% ipython --no-banner

In [1]: import numpy as np

In [2]: from numpy import linalg as LA

In [3]: np.set_printoptions(precision=2, suppress=True, linewidth=160)

In [4]: m1 = np.array([[0, 0, 0], [0, 0, 1], [0, 1, 0]])

In [5]: m1
Out[5]: 
array([[0, 0, 0],
       [0, 0, 1],
       [0, 1, 0]])

In [6]: # symmetric

In [7]: U, sigma, Vh = LA.svd(m1)

In [8]: sigma
Out[8]: array([1., 1., 0.])

In [9]: np.argmax(sigma[:-1] / (sigma[1:] + 1e-6)) + 1
Out[9]: np.int64(2)

In [10]: Y = U[:, :2] @ np.diag(sigma[:2]) @ Vh[:2]

In [11]: round(float(LA.norm(m1 - Y) / LA.norm(m1)), 2)
Out[11]: 0.0

In [12]: LA.matrix_rank(Y)
Out[12]: np.int64(2)

In [13]: np.round(LA.norm(m1 - Y, 2), 2), sigma[2]
Out[13]: (np.float64(0.0), np.float64(0.0))

In [14]: Y
Out[14]: 
array([[0., 0., 0.],
       [0., 0., 1.],
       [0., 1., 0.]])

In [15]: evals, V = LA.eigh(m1)

In [16]: (evals > 1e-8).sum(), (evals < -1e-8).sum()
Out[16]: (np.int64(1), np.int64(1))

In [17]: LA.eigvalsh(m1 @ m1)
Out[17]: array([0., 1., 1.])

In [18]: LA.svd(m1, compute_uv=False)
Out[18]: array([1., 1., 0.])

In [19]: LA.eigvalsh(m1 + -1 * np.eye(3))
Out[19]: array([-2., -1.,  0.])

In [20]: LA.matrix_rank(m1, rtol=0.1)
Out[20]: np.int64(2)

In [21]: round(LA.norm(m1, 2) / LA.norm(m1), 2)
Out[21]: np.float64(0.71)

In [22]: W1 = np.array([[2, 2, 2, 1], [2, 3, 1, 0], [1, 3, 3, 0]])

In [23]: c = np.array([1, 2, 0, 1])

In [24]: act = np.maximum(m1 @ W1 + c, 0)

In [25]: LA.matrix_rank(act)
Out[25]: np.int64(3)

In [26]: (act > 0).mean(axis=0)
Out[26]: array([1.  , 1.  , 0.67, 1.  ])

In [27]: Z = np.array([[-3, 1], [2, -2], [2, 0], [-3, 1]])

In [28]: (act @ Z).round(6).argmax(axis=1)
Out[28]: array([0, 0, 0])

In [29]: W1 @ Z
Out[29]: 
array([[-1, -1],
       [ 2, -4],
       [ 9, -5]])

In [30]: J = np.load("layer5.npy")

In [31]: J
Out[31]: 
array([[0, 0, 0, 0],
       [0, 0, 1, 0],
       [0, 3, 1, 0],
       [0, 0, 0, 0]])

In [32]: # row 2 dominates

In [33]: rk = LA.matrix_rank(J)

In [34]: rk
Out[34]: np.int64(2)

In [35]: ns = LA.svd(J)[2][rk:].T

In [36]: [int(LA.matrix_rank(J[:i])) for i in range(1, len(J) + 1)]
Out[36]: [0, 1, 2, 2]

In [37]: [int(LA.matrix_rank(J[:, :j + 1])) for j in range(4)]
Out[37]: [0, 1, 2, 2]

In [38]: LA.matrix_rank(J.T @ J), LA.matrix_rank(J @ J.T)
Out[38]: (np.int64(2), np.int64(2))

In [39]: ns @ ns.T
Out[39]: 
array([[1., 0., 0., 0.],
       [0., 0., 0., 0.],
       [0., 0., 0., 0.],
       [0., 0., 0., 1.]])

In [40]: ns.shape
Out[40]: (4, 2)

In [41]: np.round(LA.det(J), 2)
Out[41]: np.float64(0.0)

In [42]: (LA.matrix_power((J != 0) + (J.T != 0) + np.eye(4), 4) > 0).astype(int)
Out[42]: 
array([[1, 0, 0, 0],
       [0, 1, 1, 0],
       [0, 1, 1, 0],
       [0, 0, 0, 1]])

In [43]: np.flatnonzero(LA.matrix_power((J != 0) + (J.T != 0) + np.eye(4), 4)[2])
Out[43]: array([1, 2])

In [44]: J @ J
Out[44]: 
array([[0, 0, 0, 0],
       [0, 3, 1, 0],
       [0, 3, 4, 0],
       [0, 0, 0, 0]])

In [45]: np.sort(LA.eigvals(J).real)
Out[45]: array([-1.3,  0. ,  0. ,  2.3])

In [46]: LA.matrix_rank(J, rtol=0.1)
Out[46]: np.int64(2)

In [47]: LA.cond(J) > 100
Out[47]: np.True_

In [48]: U, sigma, Vh = LA.svd(J)

In [49]: np.argmax(sigma[:-1] / (sigma[1:] + 1e-6)) + 1
Out[49]: np.int64(2)

In [50]: Y = U[:, :2] @ np.diag(sigma[:2]) @ Vh[:2]

In [51]: LA.matrix_rank(Y)
Out[51]: np.int64(2)

In [52]: Y.round(2) + 0
Out[52]: 
array([[0., 0., 0., 0.],
       [0., 0., 1., 0.],
       [0., 3., 1., 0.],
       [0., 0., 0., 0.]])

In [53]: np.round(LA.norm(J - Y, 2), 2), sigma[2]
Out[53]: (np.float64(0.0), np.float64(0.0))

In [54]: round(float(LA.norm(J - Y) / LA.norm(J)), 2)
Out[54]: 0.0

In [55]: np.round(np.abs(J - Y).max(), 2)
Out[55]: np.float64(0.0)

In [56]: E = np.load("arr.npy")

In [57]: E
Out[57]: 
array([[-0.81, -0.4 ,  0.6 ],
       [-0.11,  0.  , -0.5 ],
       [-0.67, -0.5 ,  1.3 ],
       [-4.31, -2.1 , -1.2 ],
       [ 1.45,  0.7 ,  1.4 ],
       [-1.97, -0.8 , -1.  ],
       [ 0.34,  0.  ,  0.7 ],
       [-1.18, -0.6 , -0.6 ],
       [-1.71, -1.  , -1.8 ],
       [-0.12, -0.2 ,  1.3 ],
       [ 2.95,  1.4 , -0.6 ],
       [ 0.55,  0.1 , -0.9 ],
       [ 0.77,  0.4 , -1.3 ],
       [-2.38, -1.3 , -0.7 ],
       [ 0.82,  0.5 , -0.1 ],
       [-0.02,  0.1 ,  0.3 ],
       [ 0.95,  0.3 ,  0.  ],
       [ 1.15,  0.7 ,  0.2 ],
       [ 1.82,  0.9 ,  0.1 ],
       [ 0.19,  0.1 , -1.3 ],
       [-0.31, -0.2 ,  0.4 ]])

In [58]: Z = E[[6, 20]].astype(float)

In [59]: for _ in range(7):
    ...:     labels = LA.norm(E[:, None] - Z, axis=-1).argmin(axis=1)
    ...:     Z = np.array([E[labels == j].mean(axis=0) for j in range(2)])
    ...: 

In [60]: labels
Out[60]: array([0, 0, 0, 1, 0, 1, 0, 1, 1, 0, 0, 0, 0, 1, 0, 0, 0, 0, 0, 0, 0])

In [61]: Z
Out[61]: 
array([[ 0.56,  0.24,  0.1 ],
       [-2.31, -1.16, -1.06]])

In [62]: Z[1] - Z[0]
Out[62]: array([-2.87, -1.4 , -1.16])

In [63]: def softmax(z):
    ...:     e = np.exp(z - z.max(axis=-1, keepdims=True))
    ...:     return e / e.sum(axis=-1, keepdims=True)
    ...: 

In [64]: softmax(E).sum(axis=1)
Out[64]: array([1., 1., 1., 1., 1., 1., 1., 1., 1., 1., 1., 1., 1., 1., 1., 1., 1., 1., 1., 1., 1.])

In [65]: S = E @ E.T / np.sqrt(3)

In [66]: softmax(S)[4] @ E
Out[66]: array([1.45, 0.69, 0.33])

In [67]: labels = E[:, 2] > np.median(E[:, 2])

In [68]: u = E[labels].mean(axis=0) - E[~labels].mean(axis=0)

In [69]: np.round((((E - E.mean(axis=0)) @ u > 0) == labels).mean(), 2)
Out[69]: np.float64(0.9)

In [70]: labels.astype(int)
Out[70]: array([1, 0, 1, 0, 1, 0, 1, 0, 0, 1, 0, 0, 0, 0, 0, 1, 1, 1, 1, 0, 1])

In [71]: np.argsort(-np.abs(u).round(6), kind="stable")
Out[71]: array([2, 0, 1])

In [72]: u
Out[72]: array([0.96, 0.44, 1.54])
